% python3 -q
>>> import numpy as np
>>> np.set_printoptions(precision=3, suppress=True, linewidth=120, legacy="1.25")
>>> rnd = lambda a: np.round(a, 3) + 0
>>> arr = np.load("w.npy")
>>> rnd(arr)
array([[0.105, 0.158, 0.053, 0.158, 0.053, 0.053, 0.053, 0.158, 0.053, 0.158],
       [0.158, 0.211, 0.   , 0.053, 0.105, 0.105, 0.053, 0.053, 0.105, 0.158],
       [0.105, 0.105, 0.211, 0.053, 0.   , 0.053, 0.158, 0.158, 0.053, 0.105],
       [0.   , 0.133, 0.2  , 0.2  , 0.067, 0.067, 0.067, 0.133, 0.067, 0.067],
       [0.   , 0.176, 0.   , 0.176, 0.059, 0.176, 0.118, 0.118, 0.059, 0.118],
       [0.15 , 0.1  , 0.05 , 0.15 , 0.1  , 0.1  , 0.15 , 0.   , 0.1  , 0.1  ],
       [0.   , 0.188, 0.062, 0.125, 0.125, 0.   , 0.125, 0.125, 0.125, 0.125],
       [0.056, 0.   , 0.111, 0.167, 0.111, 0.   , 0.111, 0.111, 0.167, 0.167],
       [0.   , 0.062, 0.188, 0.062, 0.062, 0.188, 0.062, 0.188, 0.062, 0.125],
       [0.077, 0.   , 0.077, 0.154, 0.   , 0.077, 0.231, 0.   , 0.154, 0.231]])
>>> x0 = np.array([6, 7, 4, 1, 9, 9, 9, 4, 7, 8])
>>> h1 = np.maximum(arr @ x0, 0)
>>> np.flatnonzero(h1 > 1e-9)
array([0, 1, 2, 3, 4, 5, 6, 7, 8, 9])
>>> rnd(arr.T @ h1)
array([4.181, 7.098, 5.681, 7.955, 4.269, 5.186, 7.079, 6.304, 5.93 , 8.503])
>>> rnd(np.tanh(arr @ x0))
array([1., 1., 1., 1., 1., 1., 1., 1., 1., 1.])
>>> rnd(arr.sum(axis=1))
array([1., 1., 1., 1., 1., 1., 1., 1., 1., 1.])
>>> p = np.eye(10)[9]
>>> for _ in range(7):
...     p = p @ arr
...     print(p.round(3))
... 
[0.077 0.    0.077 0.154 0.    0.077 0.231 0.    0.154 0.231]
[0.045 0.101 0.116 0.132 0.06  0.073 0.13  0.102 0.1   0.14 ]
[0.06  0.107 0.106 0.128 0.067 0.075 0.119 0.102 0.1   0.137]
[0.062 0.108 0.103 0.128 0.067 0.077 0.117 0.102 0.099 0.137]
[0.062 0.108 0.102 0.129 0.067 0.077 0.117 0.101 0.099 0.137]
[0.062 0.108 0.102 0.129 0.067 0.077 0.117 0.101 0.099 0.137]
[0.062 0.108 0.102 0.129 0.067 0.077 0.117 0.101 0.099 0.137]
>>> f, g = arr[2], arr[9]
>>> rnd(f @ f)
0.136
>>> rnd(f @ g)
0.105
>>> p = (f @ g) / (f @ f) * f
>>> rnd((g - p) @ f)
0.0
>>> rnd(p)
array([0.082, 0.082, 0.163, 0.041, 0.   , 0.041, 0.122, 0.122, 0.041, 0.082])
>>> A2 = arr / np.linalg.norm(arr, axis=1, keepdims=True)
>>> C2 = A2 @ A2.T
>>> rnd(np.degrees(np.arccos(np.clip(C2[6, 4], -1, 1))))
33.871
>>> rnd(C2[6])
array([0.869, 0.784, 0.735, 0.832, 0.83 , 0.767, 1.   , 0.827, 0.686, 0.669])
>>> rnd(np.linalg.norm(A2, axis=1))
array([1., 1., 1., 1., 1., 1., 1., 1., 1., 1.])
>>> x0 = np.array([2, 1, 1, 0, 0, 2, 2, 1, 0, 0])
>>> rhs = arr @ x0
>>> rnd(rhs)
array([0.789, 0.895, 1.105, 0.733, 0.882, 0.95 , 0.625, 0.556, 0.938, 0.846])
>>> rnd(np.linalg.solve(arr, arr[:, 6]))
array([0., 0., 0., 0., 0., 0., 1., 0., 0., 0.])
>>> rnd(np.linalg.solve(arr, rhs))
array([2., 1., 1., 0., 0., 2., 2., 1., 0., 0.])
>>> m1 = np.loadtxt("arr.csv", delimiter=",")
>>> m1
array([[ 0.,  0., -1.,  1.,  1.,  0.,  0., -2.,  1.,  2., -1., -2.],
       [ 0.,  0.,  1.,  2.,  0.,  0., -1.,  0.,  0.,  0., -1., -2.],
       [ 1., -1.,  0., -2., -2., -1.,  0.,  1., -1., -2., -1.,  1.],
       [-1., -2.,  2.,  0.,  0.,  0.,  1.,  0.,  0.,  0.,  0.,  0.],
       [-1.,  0.,  2.,  0.,  0.,  1.,  0., -1.,  1.,  1.,  0.,  0.],
       [ 0.,  0.,  1.,  0., -1.,  0.,  0.,  2.,  1., -2.,  0.,  0.],
       [ 0.,  1.,  0., -1.,  0.,  0.,  0.,  0., -1., -2., -2.,  0.],
       [ 2.,  0., -1.,  0.,  1., -2.,  0.,  0.,  0., -1., -2.,  0.],
       [-1.,  0.,  1.,  0., -1., -1.,  1.,  0.,  0.,  0.,  0.,  0.],
       [-2.,  0.,  2.,  0., -1.,  2.,  2.,  1.,  0.,  0.,  1.,  2.],
       [ 1.,  1.,  1.,  0.,  0.,  0.,  2.,  2.,  0., -1.,  0.,  1.],
       [ 2.,  2., -1.,  0.,  0.,  0.,  0.,  0.,  0., -2., -1.,  0.]])
>>> f, g = m1[4], m1[11]
>>> f @ g
-6.0
>>> p = (f @ g) / (f @ f) * f
>>> rnd(np.linalg.norm(f + g) ** 2 + np.linalg.norm(f - g) ** 2)
46.0
>>> rnd(p)
array([ 0.667,  0.   , -1.333,  0.   ,  0.   , -0.667,  0.   ,  0.667, -0.667, -0.667,  0.   ,  0.   ])
>>> np.linalg.matrix_rank(np.outer(f, g))
1
>>> K = np.loadtxt("layer15.csv", delimiter=",")
>>> K
array([[ 40.,  24.,   0.,  24.,  42., -48., -12.],
       [ 24.,  20.,   0.,  16.,  28., -32.,  -8.],
       [  0.,   0.,   4.,   0.,   0.,   0.,   0.],
       [ 24.,  16.,   0.,  20.,  28., -32.,  -8.],
       [ 42.,  28.,   0.,  28.,  53., -56., -14.],
       [-48., -32.,   0., -32., -56.,  68.,  16.],
       [-12.,  -8.,   0.,  -8., -14.,  16.,   8.]])
>>> x0 = np.ones(7)
>>> for _ in range(3):
...     x0 = K @ x0
...     x0 /= np.linalg.norm(x0)
...     print(round(x0 @ K @ x0, 3))
... 
188.199
189.0
189.0
>>> rnd(np.linalg.eigvalsh(K)[-1])
189.0
>>> np.argsort(-np.linalg.norm(K, axis=0).round(6), kind="stable")[:3]
array([5, 4, 0])
>>> rnd(np.linalg.norm(K, 2) / np.linalg.norm(K))
0.999
>>> rnd(np.linalg.det(K))
774144.0
>>> np.flatnonzero(np.linalg.matrix_power((K != 0) + (K.T != 0) + np.eye(7), 7)[3])
array([0, 1, 3, 4, 5, 6])
>>> (np.linalg.matrix_power((K != 0) + (K.T != 0) + np.eye(7), 7) > 0).astype(int)
array([[1, 1, 0, 1, 1, 1, 1],
       [1, 1, 0, 1, 1, 1, 1],
       [0, 0, 1, 0, 0, 0, 0],
       [1, 1, 0, 1, 1, 1, 1],
       [1, 1, 0, 1, 1, 1, 1],
       [1, 1, 0, 1, 1, 1, 1],
       [1, 1, 0, 1, 1, 1, 1]])
>>> K @ K
array([[  6964.,   4632.,      0.,   4632.,   8106.,  -9264.,  -2316.],
       [  4632.,   3104.,      0.,   3088.,   5404.,  -6176.,  -1544.],
       [     0.,      0.,     16.,      0.,      0.,      0.,      0.],
       [  4632.,   3088.,      0.,   3104.,   5404.,  -6176.,  -1544.],
       [  8106.,   5404.,      0.,   5404.,   9473., -10808.,  -2702.],
       [ -9264.,  -6176.,      0.,  -6176., -10808.,  12368.,   3088.],
       [ -2316.,  -1544.,      0.,  -1544.,  -2702.,   3088.,    788.]])
>>> W1 = np.array([[9, -1], [0, -3], [1, -5], [3, 1], [4, -4], [8, 2], [-4, -9]])
>>> beta = np.array([-1, 0])
>>> act = np.maximum(K @ W1 + beta, 0)
>>> act
array([[263.,   0.],
       [151.,   0.],
       [  3.,   0.],
       [163.,   0.],
       [281.,   0.],
       [  0., 328.],
       [  0.,  44.]])
>>> rnd((act > 0).mean(axis=0))
array([0.714, 0.286])
>>> np.linalg.matrix_rank(act)
2
>>> basis = np.array([[0, -1], [-2, -2]])
>>> (act @ basis).round(6).argmax(axis=1)
array([0, 0, 0, 0, 0, 0, 0])
>>> act @ basis
array([[   0., -263.],
       [   0., -151.],
       [   0.,   -3.],
       [   0., -163.],
       [   0., -281.],
       [-656., -656.],
       [ -88.,  -88.]])
>>> mat = np.load("dump.npy")
>>> mat
array([[ 1.6  ,  1.1  , -0.4  ,  0.5  ,  1.   ],
       [ 0.3  , -1.2  ,  1.5  , -0.7  ,  0.5  ],
       [-0.8  ,  0.   ,  0.   ,  1.1  ,  0.5  ],
       [-1.9  , -0.9  , -2.4  ,  1.1  , -1.   ],
       [-0.2  , -2.4  , -0.9  , -2.2  ,  0.6  ],
       [-0.8  ,  1.1  ,  0.7  ,  0.7  ,  0.   ],
       [-0.3  ,  1.3  ,  0.1  , -2.2  , -0.5  ],
       [ 0.296, -1.216,  1.469, -0.753,  0.545]])
>>> A2 = np.c_[mat[:, :1] @ np.array([[4]]), np.array([0, -3, 4, -2, -4, 1, -1, 1])]
>>> A2
array([[ 6.4  ,  0.   ],
       [ 1.2  , -3.   ],
       [-3.2  ,  4.   ],
       [-7.6  , -2.   ],
       [-0.8  , -4.   ],
       [-3.2  ,  1.   ],
       [-1.2  , -1.   ],
       [ 1.184,  1.   ]])
>>> rnd(np.linalg.norm(np.linalg.qr(mat)[0].T @ A2, axis=0) ** 2 / ((A2 ** 2).sum(axis=0) + 1e-12))
array([1.   , 0.646])
>>> rnd(np.linalg.norm(A2 - mat @ np.linalg.lstsq(mat, A2)[0], axis=0))
array([0.   , 4.124])
>>> x0 = np.array([5, 1, 4, -3, -3])
>>> rhs = mat @ x0
>>> beta, lr = np.zeros(5), 1 / np.linalg.norm(mat, 2) ** 2
>>> for i in range(200):
...     beta -= lr * mat.T @ (mat @ beta - rhs)
...     if i % 50 == 0: print(i, round(np.linalg.norm(mat @ beta - rhs), 3))
... 
0 5.82
50 0.319
100 0.023
150 0.002
>>> rnd(np.linalg.cond(mat))
4.405
>>> C2 = mat.T @ mat
>>> rnd(np.linalg.svd(mat, compute_uv=False) ** 2)
array([19.387, 16.651,  7.973,  5.288,  0.999])
>>> np.allclose(C2, C2.T)
True
>>> rnd(np.trace(C2)), rnd((mat ** 2).sum())
(50.298, 50.298)
>>> rnd(np.linalg.eigvalsh(C2)[::-1])
array([19.387, 16.651,  7.973,  5.288,  0.999])
>>> rnd(np.diag(C2))
array([ 7.758, 13.599, 11.638, 13.897,  3.407])
>>> x0 = np.array([8, 4, 8, 3, 1])
>>> h1 = np.maximum(mat @ x0, 0)
>>> rnd(np.maximum(mat @ (3 * x0), 0))
array([49.5  , 24.   ,  0.   ,  0.   ,  0.   , 17.1  ,  0.   , 22.626])
>>> data = np.array([[5, -3, 0, 0, -8, -5],
...     [-8, -6, 0, 0, 1, -3],
...     [0, 0, 9, 9, 0, 0],
...     [0, 0, 7, -1, 0, 0],
...     [2, 6, 0, 0, 4, -7],
...     [-8, 2, 0, 0, -6, -9]])
>>> data
array([[ 5, -3,  0,  0, -8, -5],
       [-8, -6,  0,  0,  1, -3],
       [ 0,  0,  9,  9,  0,  0],
       [ 0,  0,  7, -1,  0,  0],
       [ 2,  6,  0,  0,  4, -7],
       [-8,  2,  0,  0, -6, -9]])
>>> x0 = np.array([1, -2, 1, 0, -3, -1])
>>> h1 = np.maximum(data @ x0, 0)
>>> np.flatnonzero(h1 > 1e-9)
array([0, 1, 2, 3, 5])
>>> np.maximum(data @ (3 * x0), 0)
array([120,  12,  27,  21,   0,  45])
>>> Q, evecs = np.linalg.qr(data[:, :1])[0], np.linalg.qr(data[:, 1:])[0]
>>> sig = np.linalg.svd(Q.T @ evecs, compute_uv=False)
>>> rnd(sig)
array([0.582])
>>> A = np.load("out6.npy")
>>> A
array([[1.   , 0.5  , 0.25 , 0.125, 0.062, 0.031, 0.016, 0.008],
       [0.5  , 1.   , 0.5  , 0.25 , 0.125, 0.062, 0.031, 0.016],
       [0.25 , 0.5  , 1.   , 0.5  , 0.25 , 0.125, 0.062, 0.031],
       [0.125, 0.25 , 0.5  , 1.   , 0.5  , 0.25 , 0.125, 0.062],
       [0.062, 0.125, 0.25 , 0.5  , 1.   , 0.5  , 0.25 , 0.125],
       [0.031, 0.062, 0.125, 0.25 , 0.5  , 1.   , 0.5  , 0.25 ],
       [0.016, 0.031, 0.062, 0.125, 0.25 , 0.5  , 1.   , 0.5  ],
       [0.008, 0.016, 0.031, 0.062, 0.125, 0.25 , 0.5  , 1.   ]])
>>> Q, evecs = np.linalg.qr(A[:, :1])[0], np.linalg.qr(A[:, 1:])[0]
>>> sig = np.linalg.svd(Q.T @ evecs, compute_uv=False)
>>> rnd(np.linalg.norm(Q @ Q.T - evecs @ evecs.T, 2))
1.0
>>> rnd(np.degrees(np.arccos(sig.clip(0, 1))))
array([35.518])
